In [1]: import numpy as np

In [2]: np.set_printoptions(precision=4, suppress=True, linewidth=160, floatmode="fixed")

In [3]: tidy = lambda a: np.round(a, 4) + 0

In [4]: E = np.array([[270, -75, -27, 32, 51],
   ...:     [-75, 178, -42, 25, -6],
   ...:     [-27, -42, 168, 7, 43],
   ...:     [32, 25, 7, 86, -111],
   ...:     [51, -6, 43, -111, 332]])

In [5]: low = np.linalg.cholesky(E)

In [6]: print(np.linalg.eigvalsh(E).min() > 0)
True

In [7]: tidy(np.diag(low) ** 2)
Out[7]: array([270.0000, 157.1667, 149.7099,  71.9899,  84.7139])

In [8]: tidy(np.linalg.eigvals(E))
Out[8]: array([398.5271,  13.1998, 299.2922, 199.8426, 123.1384])

In [9]: data = np.load("sample17.npy")

In [10]: data
Out[10]: 
array([[ 3,  3,  1,  3, -6],
       [ 2,  0,  3,  1,  0],
       [ 1,  0,  1,  3,  0],
       [ 1,  0,  2,  3,  0],
       [ 3,  3,  0,  1, -6],
       [ 2,  0,  2,  0,  0],
       [ 3,  2,  1,  3, -4],
       [ 0,  1,  0,  1, -2],
       [ 2,  2,  2,  1, -4],
       [ 2,  0,  3,  3,  0],
       [ 3,  1,  0,  0, -2]])

In [11]: W2 = data[[9, 2]].astype(float)

In [12]: for _ in range(4):
    ...:     z = np.linalg.norm(data[:, None] - W2, axis=-1).argmin(axis=1)
    ...:     W2 = np.array([data[z == j].mean(axis=0) for j in range(2)])
    ...: 

In [13]: z
Out[13]: array([1, 0, 0, 0, 1, 0, 1, 1, 1, 0, 1])

In [14]: np.bincount(z)
Out[14]: array([5, 6])

In [15]: print(tidy(W2[1] - W2[0]))
[ 0.7333  2.0000 -1.5333 -0.5000 -4.0000]

In [16]: np.abs(W2[1] - W2[0]).argmax()
Out[16]: np.int64(4)

In [17]: gram = np.cov(data, rowvar=False)

In [18]: tidy(np.polyfit(data[:, 4], data[:, 1], 1))
Out[18]: array([-0.5000,  0.0000])

In [19]: print(tidy(np.corrcoef(data.T)))
[[ 1.0000  0.5733 -0.0893 -0.0786 -0.5733]
 [ 0.5733  1.0000 -0.5384  0.0176 -1.0000]
 [-0.0893 -0.5384  1.0000  0.2169  0.5384]
 [-0.0786  0.0176  0.2169  1.0000 -0.0176]
 [-0.5733 -1.0000  0.5384 -0.0176  1.0000]]

In [20]: np.argsort(-data.std(axis=0).round(6), kind="stable")
Out[20]: array([4, 3, 1, 2, 0])

In [21]: np.median(data, axis=0)
Out[21]: array([ 2.0000,  1.0000,  1.0000,  1.0000, -2.0000])

In [22]: U, sigma, vt = np.linalg.svd(data)

In [23]: tidy(sigma)
Out[23]: array([14.5178,  6.9520,  3.5681,  2.0424,  0.0000])

In [24]: M2 = U[:, :4] @ np.diag(sigma[:4]) @ vt[:4]

In [25]: np.linalg.matrix_rank(data, rtol=0.05)
Out[25]: np.int64(4)

In [26]: tidy(np.linalg.norm(data - M2) / np.linalg.norm(data))
Out[26]: np.float64(0.0)

In [27]: tidy(M2)
Out[27]: 
array([[ 3.0000,  3.0000,  1.0000,  3.0000, -6.0000],
       [ 2.0000,  0.0000,  3.0000,  1.0000,  0.0000],
       [ 1.0000,  0.0000,  1.0000,  3.0000,  0.0000],
       [ 1.0000,  0.0000,  2.0000,  3.0000,  0.0000],
       [ 3.0000,  3.0000,  0.0000,  1.0000, -6.0000],
       [ 2.0000,  0.0000,  2.0000,  0.0000,  0.0000],
       [ 3.0000,  2.0000,  1.0000,  3.0000, -4.0000],
       [ 0.0000,  1.0000,  0.0000,  1.0000, -2.0000],
       [ 2.0000,  2.0000,  2.0000,  1.0000, -4.0000],
       [ 2.0000,  0.0000,  3.0000,  3.0000,  0.0000],
       [ 3.0000,  1.0000,  0.0000,  0.0000, -2.0000]])
